In [1]: import numpy as np

In [2]: from numpy import linalg as LA

In [3]: np.set_printoptions(precision=1, suppress=True, linewidth=160)

In [4]: X = np.array([[1.8, -0.2, -0.3, 0.1, 1.1, -0.1],
   ...:     [0.6, -1.3, 1.2, 0.4, -0.7, 0.5],
   ...:     [-0.4, -0.5, -1.3, 0.5, -0.3, -2.4],
   ...:     [-0.7, -0.3, 0.2, -1.4, 1.8, -0.3],
   ...:     [1.3, -2.2, -0.4, -0.2, 0.7, -1.5],
   ...:     [-0.1, -0.2, -0.2, -0.3, -1.6, -1.2],
   ...:     [-0.7, -1.8, 0.3, -0.8, -0.2, -0.2],
   ...:     [0.9, 2.4, -1.3, -1.3, 0.5, 0.1],
   ...:     [1.4, 0.3, -1.9, -0.6, 1.1, -1.3],
   ...:     [0.2, -0.7, 0.1, -1.6, 0.2, 0.3],
   ...:     [0.7, -0.9, 1.7, 0.2, 1.0, -0.8],
   ...:     [-1.8, -0.8, 1.9, -1.5, -0.9, 1.1]])

In [5]: print(X)
[[ 1.8 -0.2 -0.3  0.1  1.1 -0.1]
 [ 0.6 -1.3  1.2  0.4 -0.7  0.5]
 [-0.4 -0.5 -1.3  0.5 -0.3 -2.4]
 [-0.7 -0.3  0.2 -1.4  1.8 -0.3]
 [ 1.3 -2.2 -0.4 -0.2  0.7 -1.5]
 [-0.1 -0.2 -0.2 -0.3 -1.6 -1.2]
 [-0.7 -1.8  0.3 -0.8 -0.2 -0.2]
 [ 0.9  2.4 -1.3 -1.3  0.5  0.1]
 [ 1.4  0.3 -1.9 -0.6  1.1 -1.3]
 [ 0.2 -0.7  0.1 -1.6  0.2  0.3]
 [ 0.7 -0.9  1.7  0.2  1.  -0.8]
 [-1.8 -0.8  1.9 -1.5 -0.9  1.1]]

In [6]: hat = X @ LA.solve(X.T @ X, X.T)

In [7]: print(round(np.trace(hat), 1))
6.0

In [8]: print(LA.matrix_rank(np.eye(12) - hat))
6

In [9]: print(np.round(LA.eigvalsh(hat), 1) + 0)
[0. 0. 0. 0. 0. 0. 1. 1. 1. 1. 1. 1.]

In [10]: print(np.diag(hat))
[0.3 0.3 0.6 0.6 0.5 0.6 0.3 0.6 0.4 0.4 0.8 0.5]

In [11]: C2 = np.cov(X, rowvar=False)

In [12]: print(LA.eigvalsh(C2)[::-1])
[2.7 1.6 1.1 0.6 0.3 0.1]

In [13]: print(np.argwhere(np.triu(np.abs(np.corrcoef(X.T)) > 0.8, 1)))
[]

In [14]: print(round(np.corrcoef(X[:, 1], X[:, 0])[0, 1], 1))
0.2

In [15]: print(np.polyfit(X[:, 1], X[:, 0], 1))
[0.2 0.4]

In [16]: print(C2.round(1) + 0)
[[ 1.1  0.2 -0.6  0.3  0.5 -0.3]
 [ 0.2  1.3 -0.7 -0.3  0.2  0.1]
 [-0.6 -0.7  1.4  0.  -0.3  0.7]
 [ 0.3 -0.3  0.   0.6 -0.1 -0.4]
 [ 0.5  0.2 -0.3 -0.1  1.  -0.1]
 [-0.3  0.1  0.7 -0.4 -0.1  1. ]]

In [17]: basis = X[[11, 8]].astype(float)

In [18]: for _ in range(6):
    ...:     z = LA.norm(X[:, None] - basis, axis=-1).argmin(axis=1)
    ...:     basis = np.array([X[z == j].mean(axis=0) for j in range(2)])
    ...: 

In [19]: print(z)
[1 0 1 1 1 1 0 1 1 0 1 0]

In [20]: print(basis[1] - basis[0])
[ 1.   0.9 -1.3  0.5  0.9 -1.4]

In [21]: J = np.loadtxt("run16.csv", delimiter=",")

In [22]: print(J)
[[ 1.  0.  0.  0.  0.  0.  0.]
 [-2.  1.  0.  0.  0.  0.  0.]
 [ 0.  3.  1.  0.  0.  0.  0.]
 [ 1.  1. -3.  1.  0.  0.  0.]
 [ 1. -1. -3.  2.  1.  0.  0.]
 [ 3. -3. -2.  2. -3.  1.  0.]
 [-3.  0. -2.  3. -1.  1.  1.]]

In [23]: rng = np.random.default_rng(31)

In [24]: Y = J + rng.integers(-2, 3, (7, 6)) @ rng.integers(-2, 3, (6, 7))

In [25]: print(Y)
[[  1.   2.   7.   4.   3.  -1.  -5.]
 [ -4.  -1.   1.  -3.   3.   0.  -1.]
 [ -3.  12.   7.   1.  10.   6.  -1.]
 [  5.   3.   0.   2.  -4.  -1.  -5.]
 [ -7.  -3.   0.  -1.   2.  -5.  -2.]
 [ -2.  -1. -11.   0.  -4.   3.   9.]
 [  2.   1.  -2.   2.  -3.   3.   0.]]

In [26]: print(np.round(LA.svd(Y - J, compute_uv=False), 1) + 0)
[19.2 15.8 12.5  5.2  4.4  0.6  0. ]

In [27]: print(LA.matrix_rank(Y - J, tol=1e-8))
6

In [28]: print(np.abs(Y - J).sum(axis=1))
[22. 12. 36. 20. 24. 30. 12.]

In [29]: print(Y - J)
[[ 0.  2.  7.  4.  3. -1. -5.]
 [-2. -2.  1. -3.  3.  0. -1.]
 [-3.  9.  6.  1. 10.  6. -1.]
 [ 4.  2.  3.  1. -4. -1. -5.]
 [-8. -2.  3. -3.  1. -5. -2.]
 [-5.  2. -9. -2. -1.  2.  9.]
 [ 5.  1.  0. -1. -2.  2. -1.]]

In [30]: print(np.prod(np.diag(J)), np.round(LA.det(J), 1))
1.0 1.0

In [31]: print([int(LA.matrix_rank(LA.matrix_power(J, p))) for p in range(1, 8)])
[7, 7, 7, 7, 7, 7, 7]

In [32]: print(np.sort(LA.eigvals(J)))
[1. 1. 1. 1. 1. 1. 1.]

In [33]: z = rng.permutation(7)

In [34]: print(z)
[1 4 0 6 3 2 5]

In [35]: Y = J[z][:, z]

In [36]: print(np.trace(Y))
7.0

In [37]: print(np.allclose(Y, J))
False

In [38]: print(np.sort(np.abs(LA.eigvals(Y))))
[1. 1. 1. 1. 1. 1. 1.]

In [39]: t = rng.uniform(0, 2 * np.pi, 12)

In [40]: Q, _ = LA.qr(np.array([[0.6, 0.7], [0.7, -0.1], [-0.4, 0.3]]))

In [41]: W0 = 20 * np.c_[np.cos(t), np.sin(t)] @ Q.T

In [42]: print(W0)
[[ -2.6 -15.6  12.2]
 [-14.6 -12.4   5.8]
 [-18.    3.1  -8.2]
 [ 13.1  -9.4  11.9]
 [ 19.4   3.7   2.9]
 [ 15.2  -7.3  10.8]
 [ -1.7  15.  -13.1]
 [ -8.7 -15.    9.9]
 [ 17.6   9.2  -2.2]
 [-15.6   6.8 -10.5]
 [ 15.7  11.4  -4.7]
 [ -2.7  14.8 -13.2]]

In [43]: # rank 2

In [44]: Ac = W0 - W0.mean(axis=0)

In [45]: Uu, sig, vt = LA.svd(Ac, full_matrices=False)

In [46]: print(np.searchsorted(np.cumsum(sig ** 2) / (sig ** 2).sum(), 0.9) + 1)
2

In [47]: m1 = np.loadtxt("a.csv", delimiter=",")

In [48]: print(m1)
[[-1.  -0.2 -1.8 -1.1  1.3  1.2  0.7  0.5]
 [-1.7  1.4  0.2  0.4  1.9  1.  -0.9 -0.1]
 [-0.9 -1.1 -0.1  1.7  1.  -0.1 -2.2  0.3]
 [-1.6  0.4  0.4  0.3 -0.8 -1.1 -1.2  1.2]
 [-0.9 -0.6  0.9 -0.5  0.6 -0.2 -1.4  0.8]
 [ 0.6 -1.1 -1.9 -0.2 -0.5  0.  -0.1 -1. ]
 [ 0.6 -0.4  0.2 -1.2 -1.2  0.6  0.9  1.4]
 [ 0.7 -2.3  0.7  0.5 -0.4  1.1  0.2 -0.9]
 [-0.3  0.5  0.5 -0.6  0.2  1.5 -2.5 -0.3]
 [-0.8  1.7  0.1 -0.9  0.6 -1.2 -0.4 -0.6]
 [ 0.8  0.5  1.1 -0.8  0.6 -0.3 -0.6  0.2]
 [ 2.2 -0.1  1.5  0.9  0.2  0.3 -0.8 -2. ]
 [ 0.4  0.5  1.  -0.5 -0.6 -0.4  0.2 -0.2]]

In [49]: x0 = np.array([3, 0, 2, 2, 3, 1, 0, 3])

In [50]: h1 = np.maximum(m1 @ x0, 0)

In [51]: print(np.tanh(m1 @ x0))
[-1.   1.   1.  -1.   1.  -1.   0.8  0.9  0.1 -1.   1.   1.  -0.5]

In [52]: print(np.flatnonzero(h1 > 1e-9))
[ 1  2  4  6  7  8 10 11]

In [53]: z = rng.permutation(8)

In [54]: Y = m1[:, z] * rng.choice([-1, 1], 8)

In [55]: print(Y)
[[ 1.2  0.7 -1.  -0.5 -1.8  1.1 -0.2  1.3]
 [ 1.  -0.9 -1.7  0.1  0.2 -0.4  1.4  1.9]
 [-0.1 -2.2 -0.9 -0.3 -0.1 -1.7 -1.1  1. ]
 [-1.1 -1.2 -1.6 -1.2  0.4 -0.3  0.4 -0.8]
 [-0.2 -1.4 -0.9 -0.8  0.9  0.5 -0.6  0.6]
 [ 0.  -0.1  0.6  1.  -1.9  0.2 -1.1 -0.5]
 [ 0.6  0.9  0.6 -1.4  0.2  1.2 -0.4 -1.2]
 [ 1.1  0.2  0.7  0.9  0.7 -0.5 -2.3 -0.4]
 [ 1.5 -2.5 -0.3  0.3  0.5  0.6  0.5  0.2]
 [-1.2 -0.4 -0.8  0.6  0.1  0.9  1.7  0.6]
 [-0.3 -0.6  0.8 -0.2  1.1  0.8  0.5  0.6]
 [ 0.3 -0.8  2.2  2.   1.5 -0.9 -0.1  0.2]
 [-0.4  0.2  0.4  0.2  1.   0.5  0.5 -0.6]]

In [56]: Uu, _, vt = LA.svd(m1.T @ Y)

In [57]: print(np.round(Uu @ vt, 1) + 0)
[[ 0.  0.  1.  0.  0.  0.  0.  0.]
 [ 0.  0.  0.  0.  0.  0.  1.  0.]
 [ 0.  0.  0.  0.  1.  0.  0.  0.]
 [ 0.  0.  0.  0.  0. -1.  0.  0.]
 [ 0.  0.  0.  0.  0.  0.  0.  1.]
 [ 1.  0.  0.  0.  0.  0.  0.  0.]
 [ 0.  1.  0.  0.  0.  0.  0.  0.]
 [ 0.  0.  0. -1.  0.  0.  0.  0.]]

In [58]: hat = Y @ LA.solve(Y.T @ Y, Y.T)

In [59]: print(np.diag(hat))
[0.6 0.6 0.7 0.5 0.6 0.7 0.5 0.8 0.9 0.6 0.6 0.6 0.2]

In [60]: print(LA.matrix_rank(np.eye(13) - hat))
5

In [61]: print(np.allclose(hat @ hat, hat))
True

In [62]: print(hat @ Y[:, 5])
[ 1.1 -0.4 -1.7 -0.3  0.5  0.2  1.2 -0.5  0.6  0.9  0.8 -0.9  0.5]

In [63]: data = np.eye(8, dtype=int)[rng.permutation(8)]

In [64]: print(data)
[[0 0 0 0 0 0 0 1]
 [0 0 1 0 0 0 0 0]
 [0 0 0 0 0 1 0 0]
 [0 0 0 0 1 0 0 0]
 [0 0 0 0 0 0 1 0]
 [0 0 0 1 0 0 0 0]
 [1 0 0 0 0 0 0 0]
 [0 1 0 0 0 0 0 0]]

In [65]: print(data[:, 0] @ data[:, 6])
0

In [66]: print(data.T @ data)
[[1 0 0 0 0 0 0 0]
 [0 1 0 0 0 0 0 0]
 [0 0 1 0 0 0 0 0]
 [0 0 0 1 0 0 0 0]
 [0 0 0 0 1 0 0 0]
 [0 0 0 0 0 1 0 0]
 [0 0 0 0 0 0 1 0]
 [0 0 0 0 0 0 0 1]]

In [67]: print(data @ data.T)
[[1 0 0 0 0 0 0 0]
 [0 1 0 0 0 0 0 0]
 [0 0 1 0 0 0 0 0]
 [0 0 0 1 0 0 0 0]
 [0 0 0 0 1 0 0 0]
 [0 0 0 0 0 1 0 0]
 [0 0 0 0 0 0 1 0]
 [0 0 0 0 0 0 0 1]]

In [68]: print(LA.svd(data, compute_uv=False))
[1. 1. 1. 1. 1. 1. 1. 1.]

In [69]: r0 = np.array([0, 0, 4, 4, 3, 1, 3, 4])

In [70]: Y = data + np.outer(r0, np.eye(8)[0])

In [71]: print(round(float(LA.det(Y) / LA.det(data)), 1), round(1 + LA.solve(data, r0)[0], 1))
4.0 4.0

In [72]: Y = data + rng.integers(-2, 3, (8, 1)) @ rng.integers(-2, 3, (1, 8))

In [73]: print(Y)
[[-2  2  0  0  1  0  1  3]
 [ 4 -4  1  0 -2  0 -2 -4]
 [ 4 -4  0  0 -2  1 -2 -4]
 [-2  2  0  0  2  0  1  2]
 [-2  2  0  0  1  0  2  2]
 [ 0  0  0  1  0  0  0  0]
 [ 1  0  0  0  0  0  0  0]
 [-2  3  0  0  1  0  1  2]]

In [74]: print(LA.matrix_rank(Y - data, tol=1e-8))
1

In [75]: print(np.round(LA.svd(Y - data, compute_uv=False), 1) + 0)
[13.  0.  0.  0.  0.  0.  0.  0.]

In [76]: print(np.abs(Y - data).sum(axis=1))
[ 8 16 16  8  8  0  0  8]

In [77]: F = np.loadtxt("data.csv", delimiter=",")

In [78]: print(F)
[[6. 1. 1. 1. 1. 1.]
 [1. 6. 1. 1. 1. 1.]
 [1. 1. 6. 1. 1. 1.]
 [1. 1. 1. 6. 1. 1.]
 [1. 1. 1. 1. 6. 1.]
 [1. 1. 1. 1. 1. 6.]]

In [79]: W1 = np.array([[1, -1, -1, 1, 1, -5],
    ...:     [5, -6, 1, -1, -7, -6],
    ...:     [0, -3, -8, -4, 2, 6],
    ...:     [2, -1, -7, -8, 4, -3],
    ...:     [-8, -8, -5, -7, 5, 4],
    ...:     [4, -5, 4, -4, -8, 4]])

In [80]: b = np.array([1, -2, -3, -2, 1, 0])

In [81]: hid = np.maximum(F @ W1 + b, 0)

In [82]: print((hid > 0).astype(int))
[[1 0 0 0 1 0]
 [1 0 0 0 0 0]
 [1 0 0 0 1 1]
 [1 0 0 0 1 0]
 [0 0 0 0 1 1]
 [1 0 1 0 0 1]]

In [83]: print(hid)
[[10.  0.  0.  0.  3.  0.]
 [30.  0.  0.  0.  0.  0.]
 [ 5.  0.  0.  0.  8. 30.]
 [15.  0.  0.  0. 18.  0.]
 [ 0.  0.  0.  0. 23. 20.]
 [25.  0.  1.  0.  0. 20.]]

In [84]: basis = np.array([[-3, 3, -2],
    ...:     [2, 1, 0],
    ...:     [-1, -2, -1],
    ...:     [-3, -3, -3],
    ...:     [1, 0, -2],
    ...:     [0, 3, -3]])

In [85]: print(hid @ basis)
[[ -27.   30.  -26.]
 [ -90.   90.  -60.]
 [  -7.  105. -116.]
 [ -27.   45.  -66.]
 [  23.   60. -106.]
 [ -76.  133. -111.]]

In [86]: print(W1 @ basis)
[[ -6 -14   9]
 [-32  -8  24]
 [ 16  43  -2]
 [ 27  34  28]
 [ 39  11  20]
 [-22  23   4]]

In [87]: feats = np.load("layer14.npy")

In [88]: print(feats)
[[ 0.  0. -2.  2. -2. -1.  1.]
 [ 0.  0. -1.  2.  0. -1. -1.]
 [-2. -1.  0.  0.  0.  0.  0.]
 [ 2.  2.  0.  0.  0.  0.  0.]
 [-2.  0.  0.  0.  0.  0.  0.]
 [-1. -1.  0.  0.  0.  0.  0.]
 [ 1. -1.  0.  0.  0.  0.  0.]]

In [89]: Ac = (X - X.mean(axis=0)) / X.std(axis=0)

In [90]: print(Ac.std(axis=0))
[1. 1. 1. 1. 1. 1.]

In [91]: print(np.argwhere(np.abs(Ac) > 2))
[[ 2  5]
 [ 7  1]
 [11  0]]

In [92]: b = LA.lstsq(np.delete(Ac, 3, axis=1), Ac[:, 3])[0]

In [93]: print(b.round(1) + 0)
[ 0.7  0.   0.6 -0.3 -0.8]

In [94]: print(round(float(1 - np.var(Ac[:, 3] - np.delete(Ac, 3, axis=1) @ b)), 1))
0.7

In [95]: evals, evecs = LA.eigh(feats)

In [96]: print((evals > 1e-8).sum(), (evals < -1e-8).sum())
2 2

In [97]: print(np.round(evecs @ np.diag(evals) @ evecs.T, 1) + 0)
[[ 0.  0. -2.  2. -2. -1.  1.]
 [ 0.  0. -1.  2.  0. -1. -1.]
 [-2. -1.  0.  0.  0.  0.  0.]
 [ 2.  2.  0.  0.  0.  0.  0.]
 [-2.  0.  0.  0.  0.  0.  0.]
 [-1. -1.  0.  0.  0.  0.  0.]
 [ 1. -1.  0.  0.  0.  0.  0.]]

In [98]: print(np.abs(evecs[:, -1]))
[0.6 0.4 0.4 0.5 0.3 0.2 0.1]

In [99]: print(evals.sum(), np.trace(feats))
0.0 0.0

In [100]: print(np.abs(evecs[:, -1]).round(6).argmax())
0

In [101]: print(np.unique(evals.round(6) + 0, return_counts=True)[1])
[1 1 3 1 1]
